$ ipython --no-banner

In [1]: import numpy as np

In [2]: np.set_printoptions(precision=3, suppress=True, linewidth=120, floatmode="fixed")

In [3]: tidy = lambda a: np.round(a, 3) + 0

In [4]: E = np.loadtxt("m.csv", delimiter=",")

In [5]: E
Out[5]: 
array([[ 0.000,  4.000,  0.000,  0.000],
       [ 1.000, -1.000,  0.000,  0.000],
       [ 0.000,  0.000,  0.000,  4.000],
       [ 0.000,  0.000,  1.000, -1.000]])

In [6]: # splits into 2 blocks

In [7]: out = np.linalg.inv(E)

In [8]: E @ out
Out[8]: 
array([[1.000, 0.000, 0.000, 0.000],
       [0.000, 1.000, 0.000, 0.000],
       [0.000, 0.000, 1.000, 0.000],
       [0.000, 0.000, 0.000, 1.000]])

In [9]: print(out)
[[0.250 1.000 0.000 0.000]
 [0.250 0.000 0.000 0.000]
 [0.000 0.000 0.250 1.000]
 [0.000 0.000 0.250 0.000]]

In [10]: W0 = np.loadtxt("x.csv", delimiter=",")

In [11]: print(W0)
[[ 2.050  1.000 -3.000 -1.000]
 [-4.000  1.050 -5.000  2.000]
 [-2.000 -3.000  0.050  2.000]
 [ 2.000  1.000 -3.000 -0.950]]

In [12]: rng = np.random.default_rng(75419)

In [13]: z = rng.permutation(4)

In [14]: print(z)
[2 0 1 3]

In [15]: out = W0[z][:, z]

In [16]: out
Out[16]: 
array([[ 0.050, -2.000, -3.000,  2.000],
       [-3.000,  2.050,  1.000, -1.000],
       [-5.000, -4.000,  1.050,  2.000],
       [-3.000,  2.000,  1.000, -0.950]])

In [17]: print(np.allclose(out, W0))
False

In [18]: tidy(np.linalg.det(out)), tidy(np.linalg.det(W0[z]))
Out[18]: (np.float64(-1.68), np.float64(-1.68))

In [19]: out = np.array([[-1, 6, -6], [3, 2, -7], [1, -2, -8], [-2, 8, 5]])

In [20]: print(tidy(W0 @ out))
[[ -0.050  12.300  -0.300]
 [ -1.850   4.100  66.650]
 [-10.950  -2.100  42.600]
 [ -0.100  12.400   0.250]]

In [21]: tidy(np.einsum("ik,kj->ji", W0, out))
Out[21]: 
array([[ -0.050,  -1.850, -10.950,  -0.100],
       [ 12.300,   4.100,  -2.100,  12.400],
       [ -0.300,  66.650,  42.600,   0.250]])

In [22]: print(np.linalg.matrix_rank(W0 @ out))
3

In [23]: print(np.vstack([W0, out.T]).shape)
(7, 4)

In [24]: tidy(np.einsum("ij->j", W0))
Out[24]: array([ -1.950,   0.050, -10.950,   2.050])

In [25]: np.linalg.matrix_rank(np.vstack([W0, out.T]))
Out[25]: np.int64(4)

In [26]: t = np.radians(72)

In [27]: R = np.eye(4)

In [28]: R[2, 2] = R[1, 1] = np.cos(t)

In [29]: R[2, 1], R[1, 2] = -np.sin(t), np.sin(t)

In [30]: tidy(R)
Out[30]: 
array([[ 1.000,  0.000,  0.000,  0.000],
       [ 0.000,  0.309,  0.951,  0.000],
       [ 0.000, -0.951,  0.309,  0.000],
       [ 0.000,  0.000,  0.000,  1.000]])

In [31]: out = W0 @ R.T

In [32]: tidy(np.abs(out - W0).max(axis=0))
Out[32]: array([0.000, 5.481, 2.819, 0.000])

In [33]: tidy(np.linalg.svd(W0, compute_uv=False)), tidy(np.linalg.svd(out, compute_uv=False))
Out[33]: (array([7.078, 6.124, 2.368, 0.016]), array([7.078, 6.124, 2.368, 0.016]))

In [34]: np.allclose(np.linalg.norm(W0, axis=1), np.linalg.norm(out, axis=1))
Out[34]: True

In [35]: J = np.loadtxt("mat.csv", delimiter=",")

In [36]: J
Out[36]: 
array([[1.000, 0.000, 0.000],
       [1.000, 1.000, 0.000],
       [1.000, 0.000, 1.000]])

In [37]: w, vecs = np.linalg.eig(J)

In [38]: tidy(np.sort(np.linalg.eigvals(J.T)))
Out[38]: array([1.000, 1.000, 1.000])

In [39]: J @ vecs[:, 0] - w[0] * vecs[:, 0]
Out[39]: array([0.000, 0.000, 0.000])

In [40]: np.prod(w)
Out[40]: np.float64(1.0)

In [41]: tidy(np.linalg.eigvals(J).sum().real)
Out[41]: np.float64(3.0)

In [42]: tidy(np.linalg.det(2 * J)), tidy(np.linalg.det(J))
Out[42]: (np.float64(8.0), np.float64(1.0))

In [43]: print(np.einsum("ij,ji->", J, J))
3.0

In [44]: out = J[0, 0] * J[1:] - np.outer(J[1:, 0], J[0])

In [45]: out
Out[45]: 
array([[0.000, 1.000, 0.000],
       [0.000, 0.000, 1.000]])

In [46]: np.flatnonzero(~out.round(6).any(axis=1))
Out[46]: array([], dtype=int64)

In [47]: J[:, 0] / J[0, 0]
Out[47]: array([1.000, 1.000, 1.000])

In [48]: q, R = np.linalg.qr(E)

In [49]: print(q)
[[ 0.000 -1.000  0.000  0.000]
 [-1.000  0.000  0.000  0.000]
 [-0.000 -0.000  0.000 -1.000]
 [-0.000 -0.000 -1.000  0.000]]

In [50]: abs(R[0, 0]), tidy(np.linalg.norm(E[:, 0]))
Out[50]: (np.float64(1.0), np.float64(1.0))

In [51]: np.abs(np.diag(R))
Out[51]: array([1.000, 4.000, 1.000, 4.000])

In [52]: A = np.load("case18.npy")

In [53]: A
Out[53]: 
array([[6, 0, 4, 0],
       [9, 6, 6, 4],
       [4, 0, 4, 0],
       [6, 4, 6, 4]])

In [54]: z = rng.permutation(4)

In [55]: z
Out[55]: array([3, 0, 2, 1])

In [56]: out = A[z][:, z]

In [57]: print(np.diag(out))
[4 6 4 6]

In [58]: np.trace(out)
Out[58]: np.int64(20)

In [59]: z = rng.permutation(4)

In [60]: out = A[:, z] * rng.choice([-1, 1], 4)

In [61]: print(out)
[[ 0  0 -4 -6]
 [ 4 -6 -6 -9]
 [ 0  0 -4 -4]
 [ 4 -4 -6 -6]]

In [62]: U, _, VT = np.linalg.svd(A.T @ out)

In [63]: z
Out[63]: array([3, 1, 2, 0])

In [64]: data = np.load("w.npy")

In [65]: data
Out[65]: 
array([[2.000, 0.000],
       [0.000, 0.000]])

In [66]: # null space of dimension 1

In [67]: x = np.array([0, -1])

In [68]: data @ (2 * x)
Out[68]: array([0.000, 0.000])

In [69]: data @ x
Out[69]: array([0.000, 0.000])

In [70]: data * x
Out[70]: 
array([[ 0.000, -0.000],
       [ 0.000, -0.000]])

In [71]: print((data * x).sum(axis=1))
[0.000 0.000]

In [72]: hat = np.triu(np.array([[-2, 2], [1, -1]]), 1) + np.eye(2)

In [73]: out = hat @ data @ np.linalg.inv(hat)

In [74]: np.poly(out)
Out[74]: array([ 1.000, -2.000,  0.000])

In [75]: out
Out[75]: 
array([[ 2.000, -4.000],
       [ 0.000,  0.000]])

In [76]: print((out + out.T) / 2)
[[ 2.000 -2.000]
 [-2.000  0.000]]

In [77]: tidy(np.linalg.det(out))
Out[77]: np.float64(0.0)

In [78]: out @ out
Out[78]: 
array([[ 4.000, -8.000],
       [ 0.000,  0.000]])

In [79]: (out - out.T) / 2
Out[79]: 
array([[ 0.000, -2.000],
       [ 2.000,  0.000]])

In [80]: np.allclose(out, out.T)
Out[80]: False

In [81]: U, sv, VT = np.linalg.svd(data)

In [82]: sv
Out[82]: array([2.000, 0.000])

In [83]: np.argmax(sv[:-1] / (sv[1:] + 1e-6)) + 1
Out[83]: np.int64(1)

In [84]: out = U[:, :1] @ np.diag(sv[:1]) @ VT[:1]

In [85]: print(tidy(np.linalg.norm(data - out, 2)), sv[1])
0.0 0.0

In [86]: tidy(np.linalg.norm(data - out) / np.linalg.norm(data))
Out[86]: np.float64(0.0)

In [87]: np.abs(data - out).max()
Out[87]: np.float64(0.0)

In [88]: np.linalg.matrix_rank(out)
Out[88]: np.int64(1)

In [89]: out
Out[89]: 
array([[2.000, 0.000],
       [0.000, 0.000]])

In [90]: np.linalg.matrix_rank(data, rtol=0.05)
Out[90]: np.int64(1)

In [91]: tidy(np.sort(np.linalg.eigvals(data).real))
Out[91]: array([0.000, 2.000])

In [92]: data @ data
Out[92]: 
array([[4.000, 0.000],
       [0.000, 0.000]])

In [93]: m1 = np.loadtxt("data.csv", delimiter=",")

In [94]: print(tidy(m1))
[[-0.298  0.533  0.648]
 [-0.894 -0.097 -0.419]
 [ 0.298 -0.170 -0.338]
 [ 0.149  0.823 -0.538]]

In [95]: # keeps lengths

In [96]: x = np.array([-2, 3, 1])

In [97]: h = np.maximum(m1 @ x, 0)

In [98]: print(np.flatnonzero(h > 1e-9))
[0 1 3]

In [99]: tidy(np.tanh(m1 @ x))
Out[99]: array([ 0.993,  0.793, -0.894,  0.927])

In [100]: tidy(np.maximum(m1 @ (3 * x), 0))
Out[100]: array([8.529, 3.239, 0.000, 4.901])
